$ python3 -q
>>> import numpy as np
>>> from numpy import linalg as LA
>>> np.set_printoptions(suppress=True, linewidth=120)
>>> rnd = lambda a: np.round(a, 2) + 0
>>> r0 = np.array([3, 0, 0, -2, -3])
>>> X = 2 * np.eye(5) + np.outer(r0, r0)
>>> X
array([[11.,  0.,  0., -6., -9.],
       [ 0.,  2.,  0.,  0.,  0.],
       [ 0.,  0.,  2.,  0.,  0.],
       [-6.,  0.,  0.,  6.,  6.],
       [-9.,  0.,  0.,  6., 11.]])
>>> # 3 blocks once reordered
>>> evals, V = LA.eigh(X)
>>> evals.sum(), np.trace(X)
(np.float64(32.0), np.float64(32.0))
>>> rnd(LA.eigvalsh(X @ X))
array([  4.,   4.,   4.,   4., 576.])
>>> rnd(LA.eigvalsh(X + 2 * np.eye(5)))
array([ 4.,  4.,  4.,  4., 26.])
>>> np.unique(evals.round(6) + 0, return_counts=True)[1]
array([4, 1])
>>> rnd(V @ np.diag(evals) @ V.T)
array([[11.,  0.,  0., -6., -9.],
       [ 0.,  2.,  0.,  0.,  0.],
       [ 0.,  0.,  2.,  0.,  0.],
       [-6.,  0.,  0.,  6.,  6.],
       [-9.,  0.,  0.,  6., 11.]])
>>> rnd(np.abs(V[:, -1]))
array([0.64, 0.  , 0.  , 0.43, 0.64])
>>> rnd(V.T @ X @ V)
array([[ 2.,  0.,  0.,  0.,  0.],
       [ 0.,  2.,  0.,  0.,  0.],
       [ 0.,  0.,  2.,  0.,  0.],
       [ 0.,  0.,  0.,  2.,  0.],
       [ 0.,  0.,  0.,  0., 24.]])
>>> np.abs(V[:, -1]).round(6).argmax()
np.int64(0)
>>> rnd(LA.svd(X, compute_uv=False))
array([24.,  2.,  2.,  2.,  2.])
>>> rnd(evals)
array([ 2.,  2.,  2.,  2., 24.])
>>> rnd(V.T @ V)
array([[1., 0., 0., 0., 0.],
       [0., 1., 0., 0., 0.],
       [0., 0., 1., 0., 0.],
       [0., 0., 0., 1., 0.],
       [0., 0., 0., 0., 1.]])
>>> evals, V = LA.eig(X)
>>> rnd(np.prod(evals))
np.float64(384.0)
>>> rnd(np.sort(LA.eigvals(X.T)))
array([ 2.,  2.,  2.,  2., 24.])
>>> rnd(np.sort(LA.eigvals(LA.inv(X))))
array([0.04+0.j, 0.5 +0.j, 0.5 +0.j, 0.5 +0.j, 0.5 +0.j])
>>> E = np.loadtxt("sample4.csv", delimiter=",")
>>> E
array([[ 4.73,  1.72, -5.78, -4.  ],
       [ 5.34,  5.01, -5.52, -4.01],
       [ 5.35,  2.59, -6.97, -2.95],
       [ 6.26,  2.41, -5.54, -3.52],
       [ 5.26,  3.58, -4.62, -3.97],
       [ 6.73,  2.57, -3.66, -2.73],
       [ 6.21,  2.92, -6.55, -2.89],
       [ 4.21,  1.81, -6.9 , -3.39],
       [ 7.59,  4.16, -6.56, -3.43],
       [ 5.26,  2.52, -7.07, -2.78],
       [ 6.45,  1.63, -5.48, -2.69],
       [ 5.41,  2.69, -6.85, -4.03],
       [ 6.  ,  1.4 , -6.71, -2.89],
       [ 7.93,  0.39, -4.91, -2.94],
       [ 4.48,  4.68, -7.35, -2.77],
       [ 5.14,  1.02, -4.8 , -4.1 ]])
>>> W = np.array([[8, 0], [0, 8], [2, 1], [3, 1]])
>>> coef = np.array([-1, 0])
>>> act = np.maximum(E @ W + coef, 0)
>>> (act > 0).astype(int)
array([[1, 1],
       [1, 1],
       [1, 1],
       [1, 1],
       [1, 1],
       [1, 1],
       [1, 1],
       [1, 1],
       [1, 1],
       [1, 1],
       [1, 1],
       [1, 1],
       [1, 1],
       [1, 0],
       [1, 1],
       [1, 0]])
>>> LA.matrix_rank(act)
np.int64(2)
>>> rnd((act > 0).mean(axis=0))
array([1.  , 0.88])
>>> W2 = np.array([[-1, -2], [0, -2]])
>>> (act @ W2).round(6).argmax(axis=1)
array([0, 0, 0, 0, 0, 0, 0, 0, 0, 0, 0, 0, 0, 0, 0, 0])
